>>> import numpy as np
>>> import numpy.linalg as la
>>> np.set_printoptions(precision=2, suppress=True, linewidth=140, legacy="1.25")
>>> J = np.array([[2.0, 1.0, 0.0, 0.0],
...     [0.0, 2.0, 1.0, 0.0],
...     [0.0, 0.0, 2.0, 1.0],
...     [0.0, 0.0, 0.0, 2.0]])
>>> u = np.array([-1, 1, -3])
>>> np.convolve(J[1], u)
array([ 0., -2.,  1., -5., -3.,  0.])
>>> np.correlate(J[1], J[0], "full")
array([0., 0., 0., 2., 5., 2., 0.])
>>> np.polyval(u, J[1])
array([-3., -5., -3., -3.])
>>> Y = la.inv(J)
>>> print(round(float(la.det(J) * la.det(Y)), 2))
1.0
>>> np.allclose(Y, J.T)
False
>>> print(la.det(J) * Y)
[[ 8. -4.  2. -1.]
 [ 0.  8. -4.  2.]
 [ 0.  0.  8. -4.]
 [ 0.  0.  0.  8.]]
>>> round(float(la.cond(J)), 2)
2.27
>>> print(la.inv(Y))
[[2. 1. 0. 0.]
 [0. 2. 1. 0.]
 [0. 0. 2. 1.]
 [0. 0. 0. 2.]]
>>> np.round(la.slogdet(J)[0], 2)
1.0
>>> la.matrix_power(J - np.diag(np.diag(J)), 4)
array([[0., 0., 0., 0.],
       [0., 0., 0., 0.],
       [0., 0., 0., 0.],
       [0., 0., 0., 0.]])
>>> print(np.sort(la.eigvals(J)))
[2. 2. 2. 2.]
>>> np.prod(np.diag(J)), np.round(la.det(J), 2)
(16.0, 16.0)
>>> la.matrix_rank(J - J[0, 0] * np.eye(4))
3
>>> u, g = J[1], J[0]
>>> u @ u
5.0
>>> p = (u @ g) / (u @ u) * u
>>> round(la.norm(u + g) ** 2 + la.norm(u - g) ** 2, 2)
20.0
>>> la.matrix_rank(np.outer(u, g))
1
>>> p
array([0. , 0.8, 0.4, 0. ])
>>> np.round(la.norm(J[1], 1), 2), round(float(la.norm(J[1], np.inf)), 2)
(3.0, 2.0)
>>> round(la.norm(J) ** 2 / la.norm(J, 2) ** 2, 2)
2.34
>>> print(round(float(la.norm(J, "nuc")), 2))
8.38
>>> np.round(la.norm(J, 2), 2)
2.85
>>> print(round(float(la.norm(J, 1)), 2), round(la.norm(J, np.inf), 2))
3.0 3.0
>>> la.norm(J, axis=1)
array([2.24, 2.24, 2.24, 2.  ])
>>> la.norm(J, axis=0)
array([2.  , 2.24, 2.24, 2.24])
>>> M = np.loadtxt("data.csv", delimiter=",")
>>> M
array([[1., 0., 0., 0., 0.],
       [0., 0., 0., 1., 0.],
       [0., 0., 1., 0., 0.],
       [0., 0., 0., 0., 1.],
       [0., 1., 0., 0., 0.]])
>>> np.sort(la.eigvals(M).real)
array([-0.5, -0.5,  1. ,  1. ,  1. ])
>>> round(float(la.det(M)), 2)
1.0
>>> M[:, 2] @ M[:, 0]
0.0
>>> la.pinv(M)
array([[1., 0., 0., 0., 0.],
       [0., 0., 0., 0., 1.],
       [0., 0., 1., 0., 0.],
       [0., 1., 0., 0., 0.],
       [0., 0., 0., 1., 0.]])
>>> M.T @ M
array([[1., 0., 0., 0., 0.],
       [0., 1., 0., 0., 0.],
       [0., 0., 1., 0., 0.],
       [0., 0., 0., 1., 0.],
       [0., 0., 0., 0., 1.]])
>>> Y = la.inv(M)
>>> round(la.det(M) * la.det(Y), 2)
1.0
>>> np.allclose(Y, M.T)
True
>>> la.inv(Y)
array([[1., 0., 0., 0., 0.],
       [0., 0., 0., 1., 0.],
       [0., 0., 1., 0., 0.],
       [0., 0., 0., 0., 1.],
       [0., 1., 0., 0., 0.]])
>>> t3 = np.stack([M, 3 * M, M[::-1]])
>>> print(la.det(t3))
[  1. 243.   1.]
>>> t3.sum(axis=0)
array([[4., 1., 0., 0., 0.],
       [0., 0., 0., 4., 1.],
       [0., 0., 5., 0., 0.],
       [0., 0., 0., 1., 4.],
       [1., 4., 0., 0., 0.]])
>>> la.matrix_rank(t3.reshape(3, -1))
2
>>> la.matrix_rank(t3)
array([5, 5, 5])
>>> la.norm(t3, axis=(1, 2))
array([2.24, 6.71, 2.24])
>>> x0 = np.array([1, -2, -2, 3, 3])
>>> h1 = np.maximum(M @ x0, 0)
>>> np.maximum(M @ x0, 0) - np.maximum(-M @ x0, 0)
array([ 1.,  3., -2.,  3., -2.])
>>> np.tanh(M @ x0)
array([ 0.76,  1.  , -0.96,  1.  , -0.96])
>>> print(M * (h1 > 1e-9)[:, None])
[[1. 0. 0. 0. 0.]
 [0. 0. 0. 1. 0.]
 [0. 0. 0. 0. 0.]
 [0. 0. 0. 0. 1.]
 [0. 0. 0. 0. 0.]]
>>> M.T @ h1
array([1., 0., 0., 3., 3.])
>>> np.flatnonzero(h1 > 1e-9)
array([0, 1, 3])
>>> np.maximum(M @ (3 * x0), 0)
array([3., 9., 0., 9., 0.])
>>> A = np.array([[-2.4, 1.1, -0.8],
...     [0.6, -0.2, -0.3],
...     [-1.1, -1.7, -0.4],
...     [1.1, -0.5, -0.5],
...     [0.6, -0.6, -0.4],
...     [2.1, -0.8, -1.0],
...     [0.0, -1.2, -0.7],
...     [-0.4, 0.3, 0.1],
...     [1.4, -1.4, 1.5],
...     [0.6, -0.6, 1.2],
...     [2.8, 0.1, 0.0],
...     [0.0, 0.1, 0.4],
...     [0.4, -2.0, 1.5],
...     [-0.4, 0.8, 0.8],
...     [-1.5, -0.3, -1.4],
...     [0.1, 1.2, -1.0],
...     [-0.6, 0.8, 0.9],
...     [-0.7, -2.6, -1.2],
...     [-1.2, 1.3, 2.8],
...     [-0.8, -0.4, -0.9],
...     [-2.1, -0.1, 1.3],
...     [-0.2, 0.0, -0.6],
...     [0.6, 2.0, 1.7],
...     [-0.1, 0.1, -0.3],
...     [-1.0, -2.7, -1.4],
...     [-1.2, -0.1, 1.2],
...     [-0.2, 0.7, 2.0],
...     [0.8, -1.7, 0.0],
...     [-0.9, -0.1, -0.7]])
>>> A[13] *= 10
>>> A
array([[-2.4,  1.1, -0.8],
       [ 0.6, -0.2, -0.3],
       [-1.1, -1.7, -0.4],
       [ 1.1, -0.5, -0.5],
       [ 0.6, -0.6, -0.4],
       [ 2.1, -0.8, -1. ],
       [ 0. , -1.2, -0.7],
       [-0.4,  0.3,  0.1],
       [ 1.4, -1.4,  1.5],
       [ 0.6, -0.6,  1.2],
       [ 2.8,  0.1,  0. ],
       [ 0. ,  0.1,  0.4],
       [ 0.4, -2. ,  1.5],
       [-4. ,  8. ,  8. ],
       [-1.5, -0.3, -1.4],
       [ 0.1,  1.2, -1. ],
       [-0.6,  0.8,  0.9],
       [-0.7, -2.6, -1.2],
       [-1.2,  1.3,  2.8],
       [-0.8, -0.4, -0.9],
       [-2.1, -0.1,  1.3],
       [-0.2,  0. , -0.6],
       [ 0.6,  2. ,  1.7],
       [-0.1,  0.1, -0.3],
       [-1. , -2.7, -1.4],
       [-1.2, -0.1,  1.2],
       [-0.2,  0.7,  2. ],
       [ 0.8, -1.7,  0. ],
       [-0.9, -0.1, -0.7]])
>>> round(la.norm(A) ** 2 / la.norm(A, 2) ** 2, 2)
1.33
>>> round(float(la.norm(A[13] - A[8])), 2)
12.64
>>> print(np.round(la.norm(A[13], 1), 2), np.round(la.norm(A[13], np.inf), 2))
20.0 8.0
>>> print(la.norm(A, axis=1).argmax())
13
>>> P = A @ la.solve(A.T @ A, A.T)
>>> np.round(la.eigvalsh(P), 2) + 0
array([0., 0., 0., 0., 0., 0., 0., 0., 0., 0., 0., 0., 0., 0., 0., 0., 0., 0., 0., 0., 0., 0., 0., 0., 0., 0., 1., 1., 1.])
>>> x0 = np.array([1, 2, 1, 3, 2])
>>> np.sort(np.abs(np.degrees(np.angle(la.eigvals(M)))))
array([  0.,   0.,   0., 120., 120.])
>>> print(5 - la.matrix_rank(M - np.eye(5), tol=1e-8))
3
>>> M.T @ (M @ x0)
array([1., 2., 1., 3., 2.])
>>> m1 = np.load("block2.npy")
>>> print(m1)
[[ 0.07  1.16 -2.47  1.24]
 [ 1.55 -0.73 -2.16  1.17]
 [-2.03  2.11  0.51 -0.37]
 [ 0.89 -1.98  1.87 -0.89]
 [-0.99  2.04 -1.78  0.83]
 [ 1.07 -2.09  1.69 -0.79]
 [-0.6   1.76 -2.12  1.03]
 [-1.72  1.03  1.95 -1.07]
 [-1.73  1.04  1.95 -1.07]
 [ 1.15 -2.14  1.6  -0.74]
 [-1.75  2.35 -0.61  0.21]
 [-1.7   2.35 -0.73  0.27]
 [-0.23 -0.99  2.52 -1.27]
 [ 0.85  0.28 -2.54  1.32]
 [-0.86  1.96 -1.9   0.9 ]
 [ 0.83  0.3  -2.55  1.32]
 [ 0.06  1.17 -2.47  1.24]
 [ 0.47 -1.65  2.21 -1.08]
 [ 1.85 -1.3  -1.72  0.96]
 [-1.92  2.3  -0.13 -0.04]
 [-2.    1.73  1.22 -0.72]
 [-1.98  1.65  1.33 -0.77]
 [-1.47  0.59  2.25 -1.21]
 [ 1.72 -2.35  0.69 -0.25]
 [-1.98  1.64  1.33 -0.78]
 [ 0.88  0.24 -2.54  1.32]]
>>> Y = np.array([[0, -5], [4, -5], [3, -1], [-1, -4]])
>>> print(la.matrix_rank(m1 @ Y))
2
>>> print(np.einsum("ij->j", m1))
[-9.57 12.47 -2.61  0.77]
>>> np.einsum("ij,ij->i", m1, m1)
array([9., 9., 9., 9., 9., 9., 9., 9., 9., 9., 9., 9., 9., 9., 9., 9., 9., 9., 9., 9., 9., 9., 9., 9., 9., 9.])
>>> def softmax(z):
...     e = np.exp(z - z.max(axis=-1, keepdims=True))
...     return e / e.sum(axis=-1, keepdims=True)
... 
>>> np.round(softmax(10 * m1[17]), 2) + 0
array([0., 0., 1., 0.])
>>> scores = m1 @ m1.T / np.sqrt(4)
>>> softmax(scores).round(6).argmax(axis=1)
array([ 0,  1,  2,  3,  4,  5,  6,  7,  8,  9, 10, 11, 12, 13, 14, 15, 16, 17, 18, 19, 20, 21, 22, 23, 24, 25])
>>> lab = m1[:, 0] > np.median(m1[:, 0])
>>> u = m1[lab].mean(axis=0) - m1[~lab].mean(axis=0)
>>> u
array([ 2.45, -2.51, -0.7 ,  0.49])
>>> cen = m1 - m1.mean(axis=0)
>>> U, sig, Vh = la.svd(cen, full_matrices=False)
>>> print(round((sig ** 2).sum() ** 2 / (sig ** 4).sum(), 2))
1.98
>>> np.abs(U[:, 0]).argmax()
12
>>> print(np.searchsorted(np.cumsum(sig ** 2) / (sig ** 2).sum(), 0.9) + 1)
2
>>> print(Vh[0] * np.sign(Vh[0, np.abs(Vh[0]).argmax()]))
[-0.09 -0.32  0.84 -0.43]
>>> la.matrix_rank(cen)
2
